% ipython --no-banner

In [1]: import numpy as np

In [2]: np.set_printoptions(suppress=True, linewidth=140)

In [3]: K = np.load("mat.npy")

In [4]: print(K)
[[5. 1. 0. 0.]
 [0. 5. 1. 0.]
 [0. 0. 5. 1.]
 [0. 0. 0. 5.]]

In [5]: # triangular

In [6]: u = np.array([0, -2, -4, 5])

In [7]: Y = K + np.outer(u, np.eye(4)[1])

In [8]: print(round(np.linalg.det(Y) / np.linalg.det(K), 2), np.round(1 + np.linalg.solve(K, u)[1], 2))
0.8 0.8

In [9]: print(np.allclose(K @ K.T, K.T @ K))
False

In [10]: print(np.allclose(K, K.T))
False

In [11]: print(np.round(np.linalg.det(K), 2))
625.0

In [12]: rng = np.random.default_rng(4887)

In [13]: Y = K + rng.integers(-2, 3, (4, 2)) @ rng.integers(-2, 3, (2, 4))

In [14]: print(Y)
[[ 7. -5.  8.  4.]
 [-1.  8. -3. -2.]
 [ 2.  0.  7.  2.]
 [-1. -3.  2.  6.]]

In [15]: print(Y - K)
[[ 2. -6.  8.  4.]
 [-1.  3. -4. -2.]
 [ 2.  0.  2.  1.]
 [-1. -3.  2.  1.]]

In [16]: print(np.linalg.matrix_rank(Y - K, tol=1e-8))
2

In [17]: print(round(np.linalg.norm(Y) ** 2 / np.linalg.norm(Y, 2) ** 2, 2))
1.3

In [18]: print(np.round(np.linalg.norm(Y[0], 1), 2), np.round(np.linalg.norm(Y[0], np.inf), 2))
24.0 8.0

In [19]: print(np.linalg.norm(Y, axis=1).argmax())
0

In [20]: print(round(float(np.linalg.norm(Y, "nuc")), 2))
30.5

In [21]: print(round(np.linalg.norm(Y[0] - Y[3]), 2))
10.39

In [22]: print(np.round(np.linalg.norm(Y, axis=1), 2))
[12.41  8.83  7.55  7.07]

In [23]: print(np.round(np.linalg.norm(Y, 1), 2), round(float(np.linalg.norm(Y, np.inf)), 2))
20.0 24.0

In [24]: print(np.round(np.linalg.norm(Y, 2), 2))
16.14

In [25]: print(np.prod(np.diag(K)), round(float(np.linalg.det(K)), 2))
625.0 625.0

In [26]: print(np.linalg.matrix_rank(K - K[0, 0] * np.eye(4)))
3

In [27]: data = np.load("case2.npy")

In [28]: print(data)
[[-8.61  4.97 -1.05]
 [ 7.77  2.91 -5.58]
 [ 6.86  4.4  -5.79]
 [-3.03 -6.6  -6.87]
 [-3.22  0.62  9.45]
 [-6.35 -0.51 -7.71]
 [-9.08  2.52  3.35]
 [-2.88  9.02  3.21]
 [ 1.68 -9.77 -1.3 ]
 [-1.9   2.77 -9.42]
 [-1.82 -9.83  0.08]
 [-7.07  7.07  0.4 ]
 [ 8.3   5.51 -0.86]]

In [29]: vec = np.array([-6, -1, -6, -8])

In [30]: y = K @ vec

In [31]: b, lr = np.zeros(4), 1 / np.linalg.norm(K, 2) ** 2

In [32]: for i in range(25):
    ...:     b -= lr * K.T @ (K @ b - y)
    ...:     if i % 5 == 0: print(i, round(np.linalg.norm(K @ b - y), 2))
    ...: 
0 10.77
5 0.13
10 0.0
15 0.0
20 0.0

In [33]: print(round(np.linalg.cond(K), 2))
1.38

In [34]: blk = np.stack([data, 3 * data, data[::-1]])

In [35]: print(np.round(np.einsum("bij,cij->bc", blk, blk), 2))
[[ 1299.91  3899.72  -137.16]
 [ 3899.72 11699.16  -411.49]
 [ -137.16  -411.49  1299.91]]

In [36]: print(blk.shape)
(3, 13, 3)

In [37]: print(np.linalg.matrix_rank(blk.reshape(3, -1)))
2

In [38]: print(np.linalg.matrix_rank(blk))
[3 3 3]

In [39]: gram = np.cov(data, rowvar=False)

In [40]: print(gram.round(2))
[[36.   -0.52 -8.47]
 [-0.52 37.62  4.31]
 [-8.47  4.31 28.09]]

In [41]: print(np.round(data.std(axis=0), 2))
[5.76 5.89 5.09]

In [42]: print(round(float(np.corrcoef(data[:, 2], data[:, 1])[0, 1]), 2))
0.13

In [43]: print(np.round(np.linalg.eigvalsh(gram)[::-1], 2))
[42.97 36.78 21.96]

In [44]: print(np.round(np.corrcoef(data.T), 2))
[[ 1.   -0.01 -0.27]
 [-0.01  1.    0.13]
 [-0.27  0.13  1.  ]]
